$ python3 -q
>>> import numpy as np
>>> from numpy import linalg as LA
>>> np.set_printoptions(precision=1, suppress=True, linewidth=100)
>>> m1 = np.loadtxt("case1.csv", delimiter=",")
>>> m1
array([[-1.5, -0.1,  0.9,  0.6,  0. ],
       [-0.6,  0.7,  0.1,  3.3, -0.2],
       [-2.7, -0.2, -1.6,  0.5, -3.5],
       [ 4.8, -1.1, -0.6, -0.4,  0.4],
       [ 3.3,  0.7,  0.7, -0.6,  0.7],
       [ 2.7,  0.1, -2.2,  0.2,  0.4],
       [-2.1,  2.5, -0.7,  0.5,  2.1],
       [ 0.9,  1. , -0.2, -0.6,  0.5],
       [-1.2, -0.7,  1.3, -0.1, -1.3],
       [-2.4,  2.4, -0.8, -1.3,  1. ],
       [-0.9,  0.3,  1. , -0.6, -0.2],
       [ 0.6,  1.2, -0.6,  1. ,  0.2],
       [ 3.6, -1.2,  1.3, -1.2, -0.2]])
>>> C2 = np.cov(m1, rowvar=False)
>>> np.median(m1, axis=0)
array([-0.6,  0.3, -0.2, -0.1,  0.2])
>>> np.round(np.corrcoef(m1.T), 1) + 0
array([[ 1. , -0.5,  0.1, -0.3,  0.2],
       [-0.5,  1. , -0.3,  0.1,  0.6],
       [ 0.1, -0.3,  1. , -0.2,  0. ],
       [-0.3,  0.1, -0.2,  1. , -0.1],
       [ 0.2,  0.6,  0. , -0.1,  1. ]])
>>> m1.std(axis=0)
array([2.4, 1.1, 1.1, 1.1, 1.3])
>>> np.argsort(-m1.std(axis=0).round(6), kind="stable")
array([0, 4, 3, 1, 2])
>>> z = m1[:, 4] > np.median(m1[:, 4])
>>> u = m1[z].mean(axis=0) - m1[~z].mean(axis=0)
>>> round(float((((m1 - m1.mean(axis=0)) @ u > 0) == z).mean()), 1)
0.8
>>> rng = np.random.default_rng(885)
>>> z = rng.permutation(5)
>>> M2 = m1[:, z] * rng.choice([-1, 1], 5)
>>> M2
array([[ 0.1, -0.6, -0.9,  0. , -1.5],
       [-0.7, -3.3, -0.1, -0.2, -0.6],
       [ 0.2, -0.5,  1.6, -3.5, -2.7],
       [ 1.1,  0.4,  0.6,  0.4,  4.8],
       [-0.7,  0.6, -0.7,  0.7,  3.3],
       [-0.1, -0.2,  2.2,  0.4,  2.7],
       [-2.5, -0.5,  0.7,  2.1, -2.1],
       [-1. ,  0.6,  0.2,  0.5,  0.9],
       [ 0.7,  0.1, -1.3, -1.3, -1.2],
       [-2.4,  1.3,  0.8,  1. , -2.4],
       [-0.3,  0.6, -1. , -0.2, -0.9],
       [-1.2, -1. ,  0.6,  0.2,  0.6],
       [ 1.2,  1.2, -1.3, -0.2,  3.6]])
>>> U, _, VT = LA.svd(m1.T @ M2)
>>> z
array([1, 3, 2, 4, 0])
>>> X = rng.normal(size=(28, 11))
>>> X = 20 * X / LA.norm(X, axis=1, keepdims=True)
>>> X.round(1) + 0
array([[ -3.6,  -5.9,   1.5,  12.7,  -3.7,   1.5,  -0.9,  -3.1,   9.2,  -5.2,  -7. ],
       [ -2.4,  12.6,  -5.9,  -5.3,   2.7,  -0.9,  -5.5,   8.8,  -1.6,   2.7,   6.8],
       [ -2.6,  -1.7, -12.4,   1.7,   2.7,  -7.8,  -7. ,  -9.3,  -3. ,  -4.2,  -1.4],
       [ 10.7,   4.3,  -2.8,   9.3,   1.7,  -0.1,  -5. ,  -9.4,  -4.2,  -3.1,  -5.3],
       [ 13.1,   0.2,   4. , -10.8,   2.5,   1. ,   0.2,  -8.9,   0.4,   2.2,  -2.4],
       [ -5.7,   6.8,   6.4,  -8.3,   6.9,  -3.6,   6.5,  -9. ,  -1. ,   5. ,  -0.3],
       [ 13.7,  -1.3,   0.2,   4.6,   0. ,  -8.3,   6.7,   5. ,   3.4,  -4.8,  -3.9],
       [ -8.9,   3.2,   5.6,   6.9, -11.1,  -3.1,   1.5,  -1.7,  -7. ,  -1.7,  -6.4],
       [  3.4,  15.1,   3.3,  -0.1,   5. ,   2. ,   3.8,   6. ,   0.7,  -4.1,   7.3],
       [  3.8, -11.7,  -6.1,  -9.1,   2.5,  -6.6,   6.6,   0.7,   4.7,  -1. ,   3.3],
       [  6.1,  -0.5,  -5. ,  -1.2,  -3.1,  -1.4, -14. ,   0.7,   9.1,   4. ,   5.5],
       [ -8.5,  -8.4, -12. ,  -4.9,  -2.5,  -1.6,   2.7,   3.1,   1.1,  -5.6,   5.6],
       [ -0.7,  -7.4,   3.7,  -0.7,   5.7,  11.5,   9.6,   0.8,  -4.9,   0.2,   7.1],
       [ -5.5,   4.6,  -6. ,   0.4,  -7. ,   1.8,   0. ,  -4.4, -11.4,   1.6,  10.3],
       [ -9.2,   6.1,   4.9,  -6.3,   6.3,   1.3,  -5.6,  -4.2,   4.8,  -4.5,   8.9],
       [  0.6,   1.4,   8.4,  10.2,   1.3,   5.1,  10.8,   7.1,   1.4,  -3.6,   3.9],
       [  1.1,  -4.9,   7.8,   7.4,   3.1,  -3. ,   0.3,   1. , -14.1,   5.9,  -2.5],
       [ 13.1,  -0.4,   2.8,  -2.8,  -1.8,  -2.7,  -9.5,  -7.2,  -4. ,   5.9,   2.9],
       [  5. ,   2.4,   0. ,  -6.6,   2.6,  -5.4,  -1.2,   4.3,  -1.4,  12.2,  10.9],
       [  1.7,  -5.1,  -3.5,  11.2,   6.8,   5.3,   0.7, -11. ,   5.9,  -1. ,   1.7],
       [  1.2,  10.4,   4.3,   3. ,   3.1,   6. , -11.8,   0.6,   5.2,   6.1,   3.9],
       [  4.7,  -4. ,   4.6,  11.8,   6.2,  -9.1,   3.1,   1.1,   7.1,   3.2,   2.7],
       [  1. , -12.6,   2.3,   5. ,   2.5,  -9.1,   1.8,  -8.1,  -4.3,   4.1,  -3.8],
       [  4.3,  -6.1,   3.5,   4.9, -10.8,  -0.9,   6.4,  -3.6,   5.7,   6.5,   7.8],
       [  2.7,  -7.7,  -0.2,  -5.4,   2.3,  -6.2,  -1.4,   6.9,   3.9,  10.6,   9.1],
       [  4.9,   1.4,  -7.3,  -8.9,  -2.7, -10. ,   1.3,  -3.7,   1.7,  -8.9,   6. ],
       [ -2.8,   1.4,   0.4,  -4.3,   2.9,   5. ,   8.7, -10.6,   5.8,   5.6,   9.1],
       [ -1.3,   4.5,   1.4,   7.2,  -8. , -13.8,  -0.6,   3.7,   1. ,  -6.8,   3. ]])
>>> P = X @ LA.solve(X.T @ X, X.T)
>>> np.allclose(P @ P, P)
True
>>> Xc = X - X.mean(axis=0)
>>> U, sv, VT = LA.svd(Xc, full_matrices=False)
>>> np.abs(U[:, 0]).argmax()
np.int64(0)
>>> Q, R = LA.qr(X)
>>> round(np.trace(Q @ Q.T), 1)
np.float64(11.0)
>>> np.abs(np.diag(R))
array([33.9, 35.6, 28.6, 35.3, 25.4, 29.1, 28.8, 31.4, 29.1, 23.4, 24.7])
>>> np.round(Q.T @ Q, 1) + 0
array([[1., 0., 0., 0., 0., 0., 0., 0., 0., 0., 0.],
       [0., 1., 0., 0., 0., 0., 0., 0., 0., 0., 0.],
       [0., 0., 1., 0., 0., 0., 0., 0., 0., 0., 0.],
       [0., 0., 0., 1., 0., 0., 0., 0., 0., 0., 0.],
       [0., 0., 0., 0., 1., 0., 0., 0., 0., 0., 0.],
       [0., 0., 0., 0., 0., 1., 0., 0., 0., 0., 0.],
       [0., 0., 0., 0., 0., 0., 1., 0., 0., 0., 0.],
       [0., 0., 0., 0., 0., 0., 0., 1., 0., 0., 0.],
       [0., 0., 0., 0., 0., 0., 0., 0., 1., 0., 0.],
       [0., 0., 0., 0., 0., 0., 0., 0., 0., 1., 0.],
       [0., 0., 0., 0., 0., 0., 0., 0., 0., 0., 1.]])
>>> np.round(abs(R[0, 0]), 1), round(LA.norm(X[:, 0]), 1)
(np.float64(33.9), np.float64(33.9))
>>> C2 = np.cov(X, rowvar=False)
>>> np.argsort(-X.std(axis=0).round(6), kind="stable")
array([ 3,  1,  0,  6,  7,  5,  8,  2,  9, 10,  4])
>>> np.argwhere(np.triu(np.abs(np.corrcoef(X.T)) > 0.8, 1))
array([], shape=(0, 2), dtype=int64)
>>> C2.shape
(11, 11)
>>> np.round(np.polyfit(X[:, 6], X[:, 10], 1), 1) + 0
array([0., 3.])
>>> z = rng.integers(0, 2, 15)
>>> W0 = (z[:, None] == z) * -2 + np.eye(15)
>>> W0
array([[-1., -2.,  0., -2.,  0., -2., -2.,  0., -2., -2., -2.,  0.,  0., -2.,  0.],
       [-2., -1.,  0., -2.,  0., -2., -2.,  0., -2., -2., -2.,  0.,  0., -2.,  0.],
       [ 0.,  0., -1.,  0., -2.,  0.,  0., -2.,  0.,  0.,  0., -2., -2.,  0., -2.],
       [-2., -2.,  0., -1.,  0., -2., -2.,  0., -2., -2., -2.,  0.,  0., -2.,  0.],
       [ 0.,  0., -2.,  0., -1.,  0.,  0., -2.,  0.,  0.,  0., -2., -2.,  0., -2.],
       [-2., -2.,  0., -2.,  0., -1., -2.,  0., -2., -2., -2.,  0.,  0., -2.,  0.],
       [-2., -2.,  0., -2.,  0., -2., -1.,  0., -2., -2., -2.,  0.,  0., -2.,  0.],
       [ 0.,  0., -2.,  0., -2.,  0.,  0., -1.,  0.,  0.,  0., -2., -2.,  0., -2.],
       [-2., -2.,  0., -2.,  0., -2., -2.,  0., -1., -2., -2.,  0.,  0., -2.,  0.],
       [-2., -2.,  0., -2.,  0., -2., -2.,  0., -2., -1., -2.,  0.,  0., -2.,  0.],
       [-2., -2.,  0., -2.,  0., -2., -2.,  0., -2., -2., -1.,  0.,  0., -2.,  0.],
       [ 0.,  0., -2.,  0., -2.,  0.,  0., -2.,  0.,  0.,  0., -1., -2.,  0., -2.],
       [ 0.,  0., -2.,  0., -2.,  0.,  0., -2.,  0.,  0.,  0., -2., -1.,  0., -2.],
       [-2., -2.,  0., -2.,  0., -2., -2.,  0., -2., -2., -2.,  0.,  0., -1.,  0.],
       [ 0.,  0., -2.,  0., -2.,  0.,  0., -2.,  0.,  0.,  0., -2., -2.,  0., -1.]])
>>> # equal to its transpose
>>> np.abs(LA.svd(W0)[2][-1])
array([0.9, 0.1, 0. , 0.1, 0. , 0.1, 0.1, 0. , 0.1, 0.1, 0.1, 0. , 0. , 0.1, 0. ])
>>> LA.cond(W0) > 100
np.False_
>>> round(np.log10(LA.cond(W0)))
1
>>> M2 = np.c_[X[:, :7] @ np.array([[-2, -1, 3, -1, 2, -3, 0],
...     [-1, -1, -3, -1, 1, 0, -1],
...     [3, 2, -3, -2, 3, 1, 1],
...     [-1, 3, 3, 1, 2, 3, -1],
...     [3, 3, -2, -1, 1, 0, -2],
...     [-2, -1, 0, 1, -3, -3, -1],
...     [-3, -3, 1, -3, 2, 0, 3]]), np.array([1, 5, 5, 2, 2, 3, 0, 3, 0, 1, 5, 2, 5, 2, 3, 3, 1, 0, 1, 1, 4, 1, 3, 0, 4, 2, 4, 3])]
>>> M2
array([[ -6.5,  40.9,  47.1,  26.9,   7.2,  46. ,  -2.1,   1. ],
       [  6.4, -12. , -54.2,   9.3, -26. , -11.7, -34.4,   5. ],
       [ 12.6,  21.4,  27.4,  41.4, -28.6,  23.9, -31. ,   5. ],
       [-22.8,  27.9,  46.8,  13.2,  28. ,  -6.5, -35. ,   2. ],
       [  1.3, -31.9, -10.4, -34. ,  16.3, -70.7,   9.2,   2. ],
       [ 40.6,  -8.5, -89.1, -52.3,  28.6,   9.4,  17.2,   3. ],
       [-33.5, -10. ,  64.9, -36.6,  74.3,  -2.2,  25.4,   0. ],
       [ -7.2,   3. ,  -8.5,   5.1,  17. ,  62.4,  25.2,   3. ],
       [-12.1, -10.6, -51.5, -39.7,  38.3, -13.2, -12.1,   0. ],
       [ -4.5, -37.4,  39.6, -17.9,  -5.1, -25. ,  36.2,   1. ],
       [ 10.2,  14.9,  23.2,  46.8, -32.7, -22.9, -37.7,   5. ],
       [-17.8, -35.6,  28.6,  28.9, -63.6,   3.6,  15.9,   2. ],
       [-14. ,  -9.8,   4.9, -23. ,  -8.6, -30.7,  17.7,   5. ],
       [-36.5, -32.8,   2.8,  22.3, -36.4,   6.2,   1.2,   2. ],
       [ 66.7,  28.4, -98.1,  -1.2, -19.2,   9.6, -25.6,   3. ],
       [-25.9,  12. ,  11. , -37.2,  55.8,  21.9,  21.4,   3. ],
       [ 33.1,  53.1,  11.1, -11.3,  48.1,  35.5,   2.8,   1. ],
       [ 13.8,  10.2,  17.8,   6.5,  15.9, -36.9, -16.1,   0. ],
       [ 16.2, -10.6, -18.4, -18.4,  15.6, -18.7,   0.9,   1. ],
       [-12.1,  43.2,  51.6,  18.1,   2.6,   9.3, -26.3,   1. ],
       [ 30. ,  44.7, -49.6,  21. ,  -6.8,  -8.3, -56.5,   4. ],
       [ 24.3,  62.6,  38.4, -22.7,  82.5,  53.3,   2.8,   1. ],
       [ 32.7,  42.5,  46.1,  -5. ,  39.8,  41.7,  19.5,   3. ],
       [-46.6, -27. ,  63.4,  -9.5,  27.7,   8. ,  46.3,   0. ],
       [ 30.5,   5.8,   9.9,  -4.5,   4.6,  -6. ,  10.3,   4. ],
       [-16.3, -49.7,  12.7, -11.9,   1.5, -18.5,  19.7,   2. ],
       [-17.6, -32.9, -23.8, -27.8,  -6.1, -18.9,  18.7,   4. ],
       [  0.4,  12.9,  15.8,  -2.6,  52.6,  68.3,  17.7,   3. ]])
>>> np.round(LA.norm(M2 - X @ LA.lstsq(X, M2)[0], axis=0), 1) + 0
array([ 0. ,  0. ,  0. ,  0. ,  0. ,  0. ,  0. , 11.4])
>>> LA.matrix_rank(np.c_[X, M2])
np.int64(12)
>>> U, sv, VT = LA.svd(W0)
>>> np.argmax(sv[:-1] / (sv[1:] + 1e-6)) + 1
np.int64(2)
>>> M2 = U[:, :2] @ np.diag(sv[:2]) @ VT[:2]
>>> LA.matrix_rank(W0, rtol=0.05)
np.int64(15)
>>> F = np.array([[-2.0, -0.4, 0.1, 0.1, -0.7, 1.2, -1.2, 1.0, -0.1],
...     [-1.9, -1.7, -0.6, 0.6, -0.4, -0.1, -0.1, -0.1, -0.6],
...     [-1.1, -0.2, -1.7, 1.5, -0.5, -1.9, -1.6, -0.1, 0.4],
...     [1.2, 0.5, 0.6, 1.6, 0.9, 0.1, 0.1, -1.2, 1.3],
...     [1.6, 0.3, -1.0, -0.7, -1.5, -0.2, 0.3, -0.1, -1.5],
...     [-2.3, 0.4, 0.9, 2.1, -0.8, -2.3, 0.9, -0.4, 0.1]])
>>> F
array([[-2. , -0.4,  0.1,  0.1, -0.7,  1.2, -1.2,  1. , -0.1],
       [-1.9, -1.7, -0.6,  0.6, -0.4, -0.1, -0.1, -0.1, -0.6],
       [-1.1, -0.2, -1.7,  1.5, -0.5, -1.9, -1.6, -0.1,  0.4],
       [ 1.2,  0.5,  0.6,  1.6,  0.9,  0.1,  0.1, -1.2,  1.3],
       [ 1.6,  0.3, -1. , -0.7, -1.5, -0.2,  0.3, -0.1, -1.5],
       [-2.3,  0.4,  0.9,  2.1, -0.8, -2.3,  0.9, -0.4,  0.1]])
>>> x0 = np.array([-4, 5, 4, -5, -5, 4, 5, 1, 3])
>>> h = np.maximum(F @ x0, 0)
>>> np.maximum(F @ x0, 0) - np.maximum(-F @ x0, 0)
array([  8.9,  -7.1, -22.9,  -8.8,  -1.8,   3.5])
>>> F.T @ h
array([-25.9,  -2.2,   4. ,   8.2,  -9. ,   2.6,  -7.5,   7.5,  -0.5])
>>> F * (h > 1e-9)[:, None]
array([[-2. , -0.4,  0.1,  0.1, -0.7,  1.2, -1.2,  1. , -0.1],
       [-0. , -0. , -0. ,  0. , -0. , -0. , -0. , -0. , -0. ],
       [-0. , -0. , -0. ,  0. , -0. , -0. , -0. , -0. ,  0. ],
       [ 0. ,  0. ,  0. ,  0. ,  0. ,  0. ,  0. , -0. ,  0. ],
       [ 0. ,  0. , -0. , -0. , -0. , -0. ,  0. , -0. , -0. ],
       [-2.3,  0.4,  0.9,  2.1, -0.8, -2.3,  0.9, -0.4,  0.1]])
>>> h
array([8.9, 0. , 0. , 0. , 0. , 3.5])
>>> F - F[0]
array([[ 0. ,  0. ,  0. ,  0. ,  0. ,  0. ,  0. ,  0. ,  0. ],
       [ 0.1, -1.3, -0.7,  0.5,  0.3, -1.3,  1.1, -1.1, -0.5],
       [ 0.9,  0.2, -1.8,  1.4,  0.2, -3.1, -0.4, -1.1,  0.5],
       [ 3.2,  0.9,  0.5,  1.5,  1.6, -1.1,  1.3, -2.2,  1.4],
       [ 3.6,  0.7, -1.1, -0.8, -0.8, -1.4,  1.5, -1.1, -1.4],
       [-0.3,  0.8,  0.8,  2. , -0.1, -3.5,  2.1, -1.4,  0.2]])
>>> F[:, 9]
Traceback (most recent call last):
  File "<python-input-61>", line 1, in <module>
    F[:, 9]
    ~^^^^^^
IndexError: index 9 is out of bounds for axis 1 with size 9
>>> np.count_nonzero(F)
np.int64(54)
>>> np.unravel_index(np.abs(F).argmax(), F.shape)
(np.int64(5), np.int64(0))
>>> np.zeros(6, 9)
Traceback (most recent call last):
  File "<python-input-64>", line 1, in <module>
    np.zeros(6, 9)
    ~~~~~~~~^^^^^^
TypeError: Cannot interpret '9' as a data type
>>> F.sum(axis=0)
array([-4.5, -1.1, -1.7,  5.2, -3. , -3.2, -1.6, -0.9, -0.4])
>>> F.mean(axis=0)
array([-0.8, -0.2, -0.3,  0.9, -0.5, -0.5, -0.3, -0.1, -0.1])
>>> np.diff(F, axis=0)
array([[ 0.1, -1.3, -0.7,  0.5,  0.3, -1.3,  1.1, -1.1, -0.5],
       [ 0.8,  1.5, -1.1,  0.9, -0.1, -1.8, -1.5,  0. ,  1. ],
       [ 2.3,  0.7,  2.3,  0.1,  1.4,  2. ,  1.7, -1.1,  0.9],
       [ 0.4, -0.2, -1.6, -2.3, -2.4, -0.3,  0.2,  1.1, -2.8],
       [-3.9,  0.1,  1.9,  2.8,  0.7, -2.1,  0.6, -0.3,  1.6]])
>>> LA.matrix_rank(F)
np.int64(6)
>>> F.shape
(6, 9)
>>> W2 = X[[7, 0]].astype(float)
>>> for _ in range(6):
...     z = LA.norm(X[:, None] - W2, axis=-1).argmin(axis=1)
...     W2 = np.array([X[z == j].mean(axis=0) for j in range(2)])
... 
>>> z
array([1, 0, 1, 1, 1, 0, 1, 0, 0, 1, 1, 1, 1, 0, 0, 1, 0, 0, 0, 1, 0, 1, 1, 1, 1, 0, 1, 0])
>>> np.abs(W2[1] - W2[0]).argmax()
np.int64(1)
>>> np.bincount(z)
array([12, 16])
>>> W2[1] - W2[0]
array([ 3.1, -9.2, -2.3,  3.3,  1.1,  1.2,  3.5, -1.9,  4.8, -0.6, -2.2])
>>> W2
array([[-0.4,  5.1,  1.4, -1.1, -0.1, -2.6, -1.7, -0.5, -2.3,  1.1,  4.2],
       [ 2.8, -4.1, -0.8,  2.2,  1.1, -1.4,  1.8, -2.4,  2.6,  0.5,  2. ]])
